% ipython --no-banner

In [1]: import numpy as np

In [2]: from numpy import linalg as LA

In [3]: np.set_printoptions(suppress=True, linewidth=120)

In [4]: M = np.array([[148, -9], [9, 157]])

In [5]: M
Out[5]: 
array([[148,  -9],
       [  9, 157]])

In [6]: hat = np.triu(np.array([[1, -2], [-1, 0]]), 1) + np.eye(2)

In [7]: A2 = hat @ M @ LA.inv(hat)

In [8]: hat @ M - M @ hat
Out[8]: 
array([[-18., -18.],
       [  0.,  18.]])

In [9]: round(float(LA.det(M[::-1])), 3)
Out[9]: -23317.0

In [10]: np.einsum("ii->", M)
Out[10]: np.int64(305)

In [11]: A2 = M / LA.norm(M, axis=1, keepdims=True)

In [12]: C2 = A2 @ A2.T

In [13]: (np.abs(C2) > 0.9).astype(int)
Out[13]: 
array([[1, 0],
       [0, 1]])

In [14]: vec = np.array([5, -3])

In [15]: M @ (2 * vec)
Out[15]: array([1534, -852])

In [16]: M * vec
Out[16]: 
array([[ 740,   27],
       [  45, -471]])

In [17]: (M @ vec).argmax()
Out[17]: np.int64(0)

In [18]: M @ np.eye(2)[1]
Out[18]: array([ -9., 157.])

In [19]: M @ vec
Out[19]: array([ 767, -426])

In [20]: np.einsum("ij,j->i", M, vec)
Out[20]: array([ 767, -426])

In [21]: np.round(LA.svd(M, compute_uv=False), 3)
Out[21]: array([157.265, 148.265])

In [22]: M.shape
Out[22]: (2, 2)

In [23]: np.unravel_index(np.abs(M).argmax(), M.shape)
Out[23]: (np.int64(1), np.int64(1))

In [24]: np.zeros(2, 2)
TypeError: Cannot interpret '2' as a data type


In [25]: np.round(LA.norm(M), 3)
Out[25]: np.float64(216.137)

In [26]: K = np.load("layer19.npy")

In [27]: K
Out[27]: 
array([[-2,  3, -1],
       [-2,  0,  0],
       [ 0,  6, -2],
       [-1, -3,  1]])

In [28]: U, s, VT = LA.svd(K)

In [29]: s.round(3) + 0
Out[29]: array([7.759, 2.967, 0.   ])

In [30]: np.argmax(s[:-1] / (s[1:] + 1e-6)) + 1
Out[30]: np.int64(2)

In [31]: A2 = U[:, :2] @ np.diag(s[:2]) @ VT[:2]

In [32]: round(float(np.abs(K - A2).max()), 3)
Out[32]: 0.0

In [33]: LA.matrix_rank(A2)
Out[33]: np.int64(2)

In [34]: J = np.loadtxt("case13.csv", delimiter=",")

In [35]: J.round(3)
Out[35]: 
array([[ 0.539,  0.433,  0.242, -0.047],
       [ 0.433,  0.443,  0.077,  0.23 ],
       [ 0.242,  0.077,  0.255, -0.354],
       [-0.047,  0.23 , -0.354,  0.763]])

In [36]: # equal to its transpose

In [37]: round(np.trace(LA.pinv(J) @ J), 3)
Out[37]: np.float64(2.0)

In [38]: np.allclose(J[:-1].T @ LA.lstsq(J[:-1].T, J[-1])[0], J[-1])
Out[38]: True

In [39]: LA.lstsq(J[:-1].T, J[-1])[2]
Out[39]: np.int32(2)

In [40]: np.abs(np.diag(LA.qr(J)[1])) > 1e-9
Out[40]: array([ True,  True, False, False])

In [41]: np.round(J @ LA.pinv(J) @ J, 3)
Out[41]: 
array([[ 0.539,  0.433,  0.242, -0.047],
       [ 0.433,  0.443,  0.077,  0.23 ],
       [ 0.242,  0.077,  0.255, -0.354],
       [-0.047,  0.23 , -0.354,  0.763]])

In [42]: hat = np.triu(np.array([[0, -1, -1, 0], [-3, 1, 1, -1], [3, 3, 1, -2], [1, -3, 0, 1]]), 1) + np.eye(4)

In [43]: A2 = hat @ J @ LA.inv(hat)

In [44]: LA.matrix_rank(A2)
Out[44]: np.int64(2)

In [45]: np.round(LA.det(A2), 3)
Out[45]: np.float64(0.0)

In [46]: np.round(np.poly(A2), 3) + 0
Out[46]: array([ 1., -2.,  1.,  0.,  0.])
